$ python -q
>>> import numpy as np
>>> import numpy.linalg as la
>>> np.set_printoptions(precision=3, suppress=True, linewidth=100)
>>> tidy = lambda a: np.round(a, 3) + 0
>>> F = np.load("case12.npy")
>>> F
array([[2., 1., 0., 0., 0., 0., 0., 0., 0.],
       [0., 2., 1., 0., 0., 0., 0., 0., 0.],
       [0., 0., 2., 1., 0., 0., 0., 0., 0.],
       [0., 0., 0., 2., 1., 0., 0., 0., 0.],
       [0., 0., 0., 0., 2., 1., 0., 0., 0.],
       [0., 0., 0., 0., 0., 2., 1., 0., 0.],
       [0., 0., 0., 0., 0., 0., 2., 1., 0.],
       [0., 0., 0., 0., 0., 0., 0., 2., 1.],
       [0., 0., 0., 0., 0., 0., 0., 0., 2.]])
>>> q, vecs = la.qr(F[:, :3])[0], la.qr(F[:, 3:])[0]
>>> s = la.svd(q.T @ vecs, compute_uv=False)
>>> tidy(s)
array([0.5, 0. , 0. ])
>>> ang = np.radians(90)
>>> Rm = np.eye(9)
>>> Rm[5, 5] = Rm[2, 2] = np.cos(ang)
>>> Rm[5, 2], Rm[2, 5] = -np.sin(ang), np.sin(ang)
>>> tidy(Rm)
array([[ 1.,  0.,  0.,  0.,  0.,  0.,  0.,  0.,  0.],
       [ 0.,  1.,  0.,  0.,  0.,  0.,  0.,  0.,  0.],
       [ 0.,  0.,  0.,  0.,  0.,  1.,  0.,  0.,  0.],
       [ 0.,  0.,  0.,  1.,  0.,  0.,  0.,  0.,  0.],
       [ 0.,  0.,  0.,  0.,  1.,  0.,  0.,  0.,  0.],
       [ 0.,  0., -1.,  0.,  0.,  0.,  0.,  0.,  0.],
       [ 0.,  0.,  0.,  0.,  0.,  0.,  1.,  0.,  0.],
       [ 0.,  0.,  0.,  0.,  0.,  0.,  0.,  1.,  0.],
       [ 0.,  0.,  0.,  0.,  0.,  0.,  0.,  0.,  1.]])
>>> A2 = F @ Rm.T
>>> np.abs(A2 - F).max(axis=0)
array([0., 0., 2., 0., 0., 2., 0., 0., 0.])
>>> np.allclose(F @ F.T, A2 @ A2.T)
True
>>> r0 = np.array([0, 2])
>>> np.correlate(F[4], F[7], "full")
array([0., 0., 0., 0., 2., 5., 2., 0., 0., 0., 0., 0., 0., 0., 0., 0., 0.])
>>> np.convolve(F[4], r0)
array([0., 0., 0., 0., 0., 4., 2., 0., 0., 0.])
>>> C2 = F.T @ F
>>> np.diag(C2)
array([4., 5., 5., 5., 5., 5., 5., 5., 5.])
>>> la.matrix_rank(C2)
np.int64(9)
>>> np.allclose(C2, C2.T)
True
>>> (F @ F.T).shape
(9, 9)
>>> x = np.array([-2, 1, 0, 2, 0, -1, 1, 2, -1])
>>> (F * x).sum(axis=1)
array([-3.,  2.,  2.,  4., -1., -1.,  4.,  3., -2.])
>>> (F @ x).argmax()
np.int64(3)
>>> F @ np.ones(9)
array([3., 3., 3., 3., 3., 3., 3., 3., 2.])
>>> rng = np.random.default_rng(15)
>>> lab = rng.integers(0, 2, 5)
>>> mat = (lab[:, None] == lab) * 3 + np.eye(5)
>>> mat
array([[4., 3., 3., 3., 0.],
       [3., 4., 3., 3., 0.],
       [3., 3., 4., 3., 0.],
       [3., 3., 3., 4., 0.],
       [0., 0., 0., 0., 4.]])
>>> lab = rng.permutation(5)
>>> lab
array([4, 3, 2, 0, 1])
>>> A2 = mat[lab][:, lab]
>>> np.diag(A2)
array([4., 4., 4., 4., 4.])
>>> tidy(np.sort(np.abs(la.eigvals(A2))))
array([ 1.,  1.,  1.,  4., 13.])
>>> np.trace(A2)
np.float64(20.0)
>>> lab = rng.permutation(5)
>>> A2 = mat[:, lab] * rng.choice([-1, 1], 5)
>>> A2
array([[-0., -3.,  3., -4., -3.],
       [-0., -3.,  4., -3., -3.],
       [-0., -3.,  3., -3., -4.],
       [-0., -4.,  3., -3., -3.],
       [-4., -0.,  0., -0., -0.]])
>>> U, _, vt = la.svd(mat.T @ A2)
>>> lab
array([4, 3, 1, 0, 2])
>>> x = np.array([8, 6, -2, 0, 3])
>>> rhs = mat @ x
>>> coef, lr = np.zeros(5), 1 / la.norm(mat, 2) ** 2
>>> for i in range(12):
...     coef -= lr * mat.T @ (mat @ coef - rhs)
...     if i % 2 == 0: print(i, round(la.norm(mat @ coef - rhs), 3))
... 
0 13.61
2 12.038
4 10.832
6 9.918
8 9.227
10 8.708
>>> tidy(la.cond(mat))
np.float64(13.0)
>>> w, vecs = la.eigh(mat)
>>> tidy(w.sum()), np.trace(mat)
(np.float64(20.0), np.float64(20.0))
>>> tidy(np.abs(vecs[:, -1]))
array([0.5, 0.5, 0.5, 0.5, 0. ])
>>> tidy(vecs @ np.diag(w) @ vecs.T)
array([[4., 3., 3., 3., 0.],
       [3., 4., 3., 3., 0.],
       [3., 3., 4., 3., 0.],
       [3., 3., 3., 4., 0.],
       [0., 0., 0., 0., 4.]])
>>> np.unique(w.round(6) + 0, return_counts=True)[1]
array([3, 1, 1])
>>> data, _ = la.qr(np.array([[0.3, 0.6, -0.2, 1.0, 0.4, 1.3, -0.4, 0.3],
...     [0.7, -0.1, 2.2, 0.9, 0.4, -0.7, 0.9, -0.1],
...     [-1.6, 0.3, 0.2, 0.2, -1.2, 0.2, 2.3, -1.8],
...     [0.5, -0.8, -1.0, 0.8, -0.1, -1.1, 1.2, 0.1],
...     [-0.5, -0.6, -0.7, -1.1, 0.3, 2.5, -0.3, 1.0],
...     [-1.6, 0.1, 0.0, 0.1, -1.5, 1.3, 0.0, 2.0],
...     [-0.3, 0.8, -0.1, 2.1, 0.8, -1.0, 0.0, -1.2],
...     [-0.2, 0.3, -1.5, -1.0, -0.6, -0.8, -0.9, 0.9]]))
>>> tidy(data)
array([[-0.119,  0.448,  0.158, -0.167,  0.056, -0.797,  0.288,  0.099],
       [-0.278,  0.002, -0.716, -0.092,  0.115,  0.011,  0.016,  0.623],
       [ 0.636,  0.045, -0.181, -0.095,  0.114,  0.182,  0.711,  0.019],
       [-0.199, -0.506,  0.311, -0.691,  0.317,  0.036,  0.134,  0.106],
       [ 0.199, -0.469,  0.138,  0.089, -0.697, -0.261,  0.067,  0.394],
       [ 0.636, -0.094, -0.132, -0.153,  0.305, -0.323, -0.586,  0.074],
       [ 0.119,  0.526,  0.09 , -0.579, -0.435,  0.329, -0.213,  0.151],
       [ 0.079,  0.188,  0.537,  0.333,  0.32 ,  0.222, -0.027,  0.638]])
>>> U, s, vt = la.svd(data, full_matrices=False)
>>> tidy(np.sqrt((s ** 2).sum())), tidy(la.norm(data))
(np.float64(2.828), np.float64(2.828))
>>> np.allclose(U * s @ vt, data)
True
>>> tidy(U.T @ data @ vt.T)
array([[1., 0., 0., 0., 0., 0., 0., 0.],
       [0., 1., 0., 0., 0., 0., 0., 0.],
       [0., 0., 1., 0., 0., 0., 0., 0.],
       [0., 0., 0., 1., 0., 0., 0., 0.],
       [0., 0., 0., 0., 1., 0., 0., 0.],
       [0., 0., 0., 0., 0., 1., 0., 0.],
       [0., 0., 0., 0., 0., 0., 1., 0.],
       [0., 0., 0., 0., 0., 0., 0., 1.]])
>>> W0 = np.load("arr.npy")
>>> W0
array([[  7., -10.,   6.,   2.,   0.,   6.,  -4.],
       [-10.,  28., -15.,  -5.,   0., -15.,  10.],
       [  6., -15.,  12.,   3.,   0.,   9.,  -6.],
       [  2.,  -5.,   3.,   4.,   0.,   3.,  -2.],
       [  0.,   0.,   0.,   0.,   3.,   0.,   0.],
       [  6., -15.,   9.,   3.,   0.,  12.,  -6.],
       [ -4.,  10.,  -6.,  -2.,   0.,  -6.,   7.]])
>>> x = np.ones(7)
>>> for _ in range(5):
...     x = W0 @ x
...     x /= la.norm(x)
...     print(round(x @ W0 @ x, 3))
... 
44.017
54.959
55.0
55.0
55.0
>>> tidy(la.eigvalsh(W0)[-1])
np.float64(55.0)
>>> tidy(x)
array([ 0.277, -0.693,  0.416,  0.139,  0.   ,  0.416, -0.277])
>>> K = np.load("mat.npy")
>>> K
array([[ 0,  0,  0,  0,  0,  0,  0,  0,  0,  0],
       [-1, -1,  0,  0,  0,  0,  0,  0,  0,  0],
       [ 2,  2,  2,  0,  0,  0,  0,  0,  0,  0],
       [-1,  0, -1,  0,  0,  0,  0,  0,  0,  0],
       [-1,  0, -1,  0,  2,  0,  0,  0,  0,  0],
       [-2,  1,  0, -1,  1,  0,  0,  0,  0,  0],
       [-2,  1, -1, -2, -2,  1, -2,  0,  0,  0],
       [ 0,  2,  0,  0,  2, -1,  1, -1,  0,  0],
       [-1,  0, -2,  1, -2, -1,  0,  0, -1,  0],
       [-2,  0, -1,  2,  0, -1, -1, -1, -1,  1]])
>>> # triangular
>>> tidy(la.norm(K))
np.float64(9.22)
